$ python3 -q
>>> import numpy as np
>>> from numpy import linalg as LA
>>> np.set_printoptions(precision=3, suppress=True, linewidth=100)
>>> M = np.loadtxt("data.csv", delimiter=",")
>>> M.round(3) + 0
array([[ -1.049, -11.468,  -5.358, -19.665,   6.85 ],
       [ -1.41 ,  -9.649,  -4.3  , -17.05 ,   5.629],
       [ -1.522,  -9.03 ,  -3.941, -16.147,   5.219],
       [ -1.557,  -8.833,  -3.827, -15.857,   5.09 ],
       [ -1.599,  -8.585,  -3.683, -15.492,   4.928],
       [ -1.651,  -8.27 ,  -3.501, -15.027,   4.722],
       [ -1.702,  -7.955,  -3.319, -14.56 ,   4.519],
       [ -1.714,  -7.878,  -3.275, -14.446,   4.469],
       [ -2.097,  -4.308,  -1.239,  -8.935,   2.264],
       [ -2.105,  -3.131,  -0.591,  -6.989,   1.596],
       [ -2.054,  -2.397,  -0.202,  -5.716,   1.203],
       [ -2.024,  -2.152,  -0.077,  -5.278,   1.077],
       [ -1.962,  -1.795,   0.101,  -4.62 ,   0.899],
       [ -1.546,  -0.684,   0.568,  -2.361,   0.405],
       [ -1.508,  -0.629,   0.583,  -2.234,   0.384],
       [ -1.112,  -0.241,   0.623,  -1.224,   0.247],
       [ -0.809,  -0.095,   0.546,  -0.72 ,   0.195],
       [ -0.604,  -0.042,   0.453,  -0.467,   0.165],
       [ -0.594,  -0.039,   0.448,  -0.456,   0.164],
       [ -0.584,  -0.038,   0.443,  -0.445,   0.162],
       [ -0.516,  -0.026,   0.404,  -0.375,   0.151],
       [ -0.209,  -0.002,   0.189,  -0.122,   0.082],
       [  0.053,   0.   ,  -0.054,   0.025,  -0.028],
       [  0.14 ,   0.001,  -0.15 ,   0.063,  -0.084],
       [  0.185,   0.002,  -0.204,   0.08 ,  -0.119],
       [  0.324,   0.012,  -0.391,   0.128,  -0.26 ],
       [  0.533,   0.084,  -0.775,   0.19 ,  -0.674],
       [  0.544,   0.094,  -0.805,   0.194,  -0.715],
       [  0.602,   0.172,  -0.991,   0.224,  -1.003],
       [ -0.398,   2.769,  -2.087,   1.399,  -6.368],
       [ -0.457,   2.881,  -2.094,   1.459,  -6.561],
       [ -0.905,   3.706,  -2.112,   1.917,  -7.952],
       [ -1.042,   3.955,  -2.108,   2.059,  -8.36 ],
       [ -1.559,   4.879,  -2.065,   2.601,  -9.849],
       [ -1.69 ,   5.11 ,  -2.048,   2.739, -10.215],
       [ -2.952,   7.318,  -1.797,   4.11 , -13.608],
       [ -3.044,   7.478,  -1.774,   4.212, -13.848],
       [ -3.098,   7.572,  -1.76 ,   4.272, -13.989],
       [ -3.309,   7.938,  -1.704,   4.507, -14.534],
       [ -3.931,   9.012,  -1.525,   5.208, -16.121],
       [ -5.311,  11.387,  -1.066,   6.796, -19.55 ],
       [ -5.387,  11.517,  -1.039,   6.884, -19.735],
       [ -5.715,  12.082,  -0.919,   7.269, -20.537]])
>>> LA.matrix_rank(M, rtol=0.1)
np.int64(2)
>>> [round(float(x), 3) for x in LA.svd(M, compute_uv=False)[:3]]
[76.514, 37.949, 7.151]
>>> LA.cond(M) > 100
np.True_
>>> rk = LA.matrix_rank(M)
>>> rk
np.int64(3)
>>> ns = LA.svd(M)[2][rk:].T
>>> [int(LA.matrix_rank(M[:, :j + 1])) for j in range(5)]
[1, 2, 3, 3, 3]
>>> d = LA.norm(M[:, None] - M[None], axis=-1)
>>> d[:5, :5]
array([[0.   , 3.59 , 4.818, 5.21 , 5.703],
       [3.59 , 0.   , 1.228, 1.62 , 2.113],
       [4.818, 1.228, 0.   , 0.392, 0.886],
       [5.21 , 1.62 , 0.392, 0.   , 0.493],
       [5.703, 2.113, 0.886, 0.493, 0.   ]])
>>> np.flatnonzero(d[30] < d.mean() / 2)
array([26, 27, 28, 29, 30, 31, 32, 33, 34])
>>> (d + 1e9 * np.eye(43)).round(6).argmin(axis=1)
array([ 1,  2,  3,  2,  3,  6,  7,  6,  9, 10, 11, 10, 11, 14, 13, 16, 17, 18, 19, 18, 19, 22, 23,
       24, 23, 24, 27, 26, 27, 30, 29, 32, 31, 34, 33, 36, 37, 36, 37, 38, 41, 40, 41])
>>> np.unravel_index(d.round(6).argmax(), d.shape)
(np.int64(0), np.int64(42))
>>> F = np.load("arr.npy")
>>> F
array([[1.   , 0.2  , 0.04 , 0.008, 0.002],
       [0.2  , 1.   , 0.2  , 0.04 , 0.008],
       [0.04 , 0.2  , 1.   , 0.2  , 0.04 ],
       [0.008, 0.04 , 0.2  , 1.   , 0.2  ],
       [0.002, 0.008, 0.04 , 0.2  , 1.   ]])
>>> w, vecs = LA.eigh(F)
>>> x = np.array([4, 3, 3, 2, 2])
>>> np.abs(F).sum(axis=1).max(), round(float(np.abs(w).max()), 3)
(np.float64(1.48), 1.399)
>>> round(x @ F @ x / (x @ x), 3), np.round(w[0], 3), round(w[-1], 3)
(np.float64(1.347), np.float64(0.696), np.float64(1.399))
>>> vecs * np.abs(w) @ vecs.T
array([[1.   , 0.2  , 0.04 , 0.008, 0.002],
       [0.2  , 1.   , 0.2  , 0.04 , 0.008],
       [0.04 , 0.2  , 1.   , 0.2  , 0.04 ],
       [0.008, 0.04 , 0.2  , 1.   , 0.2  ],
       [0.002, 0.008, 0.04 , 0.2  , 1.   ]])
>>> vecs * np.maximum(w, 0) @ vecs.T
array([[1.   , 0.2  , 0.04 , 0.008, 0.002],
       [0.2  , 1.   , 0.2  , 0.04 , 0.008],
       [0.04 , 0.2  , 1.   , 0.2  , 0.04 ],
       [0.008, 0.04 , 0.2  , 1.   , 0.2  ],
       [0.002, 0.008, 0.04 , 0.2  , 1.   ]])
>>> vecs * np.sqrt(w) @ vecs.T
array([[0.995, 0.1  , 0.015, 0.002, 0.001],
       [0.1  , 0.99 , 0.099, 0.015, 0.002],
       [0.015, 0.099, 0.99 , 0.099, 0.015],
       [0.002, 0.015, 0.099, 0.99 , 0.1  ],
       [0.001, 0.002, 0.015, 0.1  , 0.995]])
>>> (np.sign(vecs[:, -1].round(6)) == np.sign(vecs[0, -1].round(6))).astype(int)
array([1, 1, 1, 1, 1])
>>> data = np.load("test8.npy")
>>> data
array([[ -1.937,  -6.945,   0.644, -13.151,   3.451],
       [ -2.083,  10.067,  -1.996,   1.923,  -4.254],
       [  1.634,   3.281,  -2.413,  -4.922,  -4.855],
       [  1.181,   6.286,  -5.234,  -1.891,   1.489],
       [  2.431,  -0.875,   1.139,  -4.718,  -0.649],
       [  4.462,  -2.677,   1.93 ,  -6.988,  -3.348],
       [ -0.774,  -5.393,   1.982,  17.512,   2.359],
       [  1.455, -17.175,   4.862,  14.616,  -0.468],
       [ -0.755,  -0.972,  -1.362,   7.515,  -1.037],
       [ -0.831,  -5.291,  -5.699,  -3.8  ,  -4.482],
       [ -0.546,   6.601,  -2.619,  -0.264,  -1.769],
       [  1.638,  -5.725,  -3.636,   0.606,   1.776],
       [  7.165,   7.168,   7.109, -25.935,  -0.098],
       [ -0.899,  -0.258,   0.616,   6.631,  -1.039],
       [-11.738,  10.987,  -6.333,   6.682,  -2.74 ],
       [ -5.757,   4.009,  -2.903,  -7.737,   1.997],
       [  3.251, -12.252,   1.676, -13.167,   0.825],
       [  1.184,  -4.035,  -0.203,  -5.193,  -0.216],
       [ -3.797, -14.384,  -2.803,  -7.124,   4.18 ],
       [  7.507,   1.49 ,  -1.531,  -4.968,   5.477]])
>>> out = np.c_[data[:, :1] @ np.array([[-3]]), np.array([-2, 1, 3, 0, -2, -3, 2, 2, -1, 3, -1, -1, 0, -1, 0, 1, 2, -1, 1, -1])]
>>> out
array([[  5.811,  -2.   ],
       [  6.249,   1.   ],
       [ -4.902,   3.   ],
       [ -3.543,   0.   ],
       [ -7.293,  -2.   ],
       [-13.386,  -3.   ],
       [  2.322,   2.   ],
       [ -4.365,   2.   ],
       [  2.265,  -1.   ],
       [  2.493,   3.   ],
       [  1.638,  -1.   ],
       [ -4.914,  -1.   ],
       [-21.495,   0.   ],
       [  2.697,  -1.   ],
       [ 35.214,   0.   ],
       [ 17.271,   1.   ],
       [ -9.753,   2.   ],
       [ -3.552,  -1.   ],
       [ 11.391,   1.   ],
       [-22.521,  -1.   ]])
>>> LA.matrix_rank(out)
np.int64(2)
>>> Q, Rm = LA.qr(out)
>>> np.round(np.trace(Q @ Q.T), 3)
np.float64(2.0)
>>> Rm
array([[-56.185,  -1.274],
       [  0.   ,  -7.374]])
>>> def softmax(z):
...     e = np.exp(z - z.max(axis=-1, keepdims=True))
...     return e / e.sum(axis=-1, keepdims=True)
... 
>>> np.round(softmax(data[0]), 3) + 0
array([0.004, 0.   , 0.057, 0.   , 0.939])
>>> np.round(softmax(10 * data[0]), 3) + 0
array([0., 0., 0., 0., 1.])
>>> att = data @ data.T / np.sqrt(5)
>>> softmax(att).round(6).argmax(axis=1)
array([12, 14, 12,  3, 12, 12,  7,  7,  6, 18, 14,  7, 12,  6, 14, 12, 16, 16, 18, 12])
>>> u = np.array([-2, -1, -2, 2, 3, 2, -1, 3, 0, -2])
>>> A = np.array([np.roll(u, i) for i in range(10)])
>>> A
array([[-2, -1, -2,  2,  3,  2, -1,  3,  0, -2],
       [-2, -2, -1, -2,  2,  3,  2, -1,  3,  0],
       [ 0, -2, -2, -1, -2,  2,  3,  2, -1,  3],
       [ 3,  0, -2, -2, -1, -2,  2,  3,  2, -1],
       [-1,  3,  0, -2, -2, -1, -2,  2,  3,  2],
       [ 2, -1,  3,  0, -2, -2, -1, -2,  2,  3],
       [ 3,  2, -1,  3,  0, -2, -2, -1, -2,  2],
       [ 2,  3,  2, -1,  3,  0, -2, -2, -1, -2],
       [-2,  2,  3,  2, -1,  3,  0, -2, -2, -1],
       [-1, -2,  2,  3,  2, -1,  3,  0, -2, -2]])
>>> (A + A.T) / 2
array([[-2. , -1.5, -1. ,  2.5,  1. ,  2. ,  1. ,  2.5, -1. , -1.5],
       [-1.5, -2. , -1.5, -1. ,  2.5,  1. ,  2. ,  1. ,  2.5, -1. ],
       [-1. , -1.5, -2. , -1.5, -1. ,  2.5,  1. ,  2. ,  1. ,  2.5],
       [ 2.5, -1. , -1.5, -2. , -1.5, -1. ,  2.5,  1. ,  2. ,  1. ],
       [ 1. ,  2.5, -1. , -1.5, -2. , -1.5, -1. ,  2.5,  1. ,  2. ],
       [ 2. ,  1. ,  2.5, -1. , -1.5, -2. , -1.5, -1. ,  2.5,  1. ],
       [ 1. ,  2. ,  1. ,  2.5, -1. , -1.5, -2. , -1.5, -1. ,  2.5],
       [ 2.5,  1. ,  2. ,  1. ,  2.5, -1. , -1.5, -2. , -1.5, -1. ],
       [-1. ,  2.5,  1. ,  2. ,  1. ,  2.5, -1. , -1.5, -2. , -1.5],
       [-1.5, -1. ,  2.5,  1. ,  2. ,  1. ,  2.5, -1. , -1.5, -2. ]])
>>> (A - A.T) / 2
array([[ 0. ,  0.5, -1. , -0.5,  2. ,  0. , -2. ,  0.5,  1. , -0.5],
       [-0.5,  0. ,  0.5, -1. , -0.5,  2. ,  0. , -2. ,  0.5,  1. ],
       [ 1. , -0.5,  0. ,  0.5, -1. , -0.5,  2. ,  0. , -2. ,  0.5],
       [ 0.5,  1. , -0.5,  0. ,  0.5, -1. , -0.5,  2. ,  0. , -2. ],
       [-2. ,  0.5,  1. , -0.5,  0. ,  0.5, -1. , -0.5,  2. ,  0. ],
       [ 0. , -2. ,  0.5,  1. , -0.5,  0. ,  0.5, -1. , -0.5,  2. ],
       [ 2. ,  0. , -2. ,  0.5,  1. , -0.5,  0. ,  0.5, -1. , -0.5],
       [-0.5,  2. ,  0. , -2. ,  0.5,  1. , -0.5,  0. ,  0.5, -1. ],
       [-1. , -0.5,  2. ,  0. , -2. ,  0.5,  1. , -0.5,  0. ,  0.5],
       [ 0.5, -1. , -0.5,  2. ,  0. , -2. ,  0.5,  1. , -0.5,  0. ]])
>>> A @ A
array([[ 18,  26,  14, -22, -11, -18, -20,  -6,  19,   4],
       [  4,  18,  26,  14, -22, -11, -18, -20,  -6,  19],
       [ 19,   4,  18,  26,  14, -22, -11, -18, -20,  -6],
       [ -6,  19,   4,  18,  26,  14, -22, -11, -18, -20],
       [-20,  -6,  19,   4,  18,  26,  14, -22, -11, -18],
       [-18, -20,  -6,  19,   4,  18,  26,  14, -22, -11],
       [-11, -18, -20,  -6,  19,   4,  18,  26,  14, -22],
       [-22, -11, -18, -20,  -6,  19,   4,  18,  26,  14],
       [ 14, -22, -11, -18, -20,  -6,  19,   4,  18,  26],
       [ 26,  14, -22, -11, -18, -20,  -6,  19,   4,  18]])
>>> np.allclose(A, A.T)
False
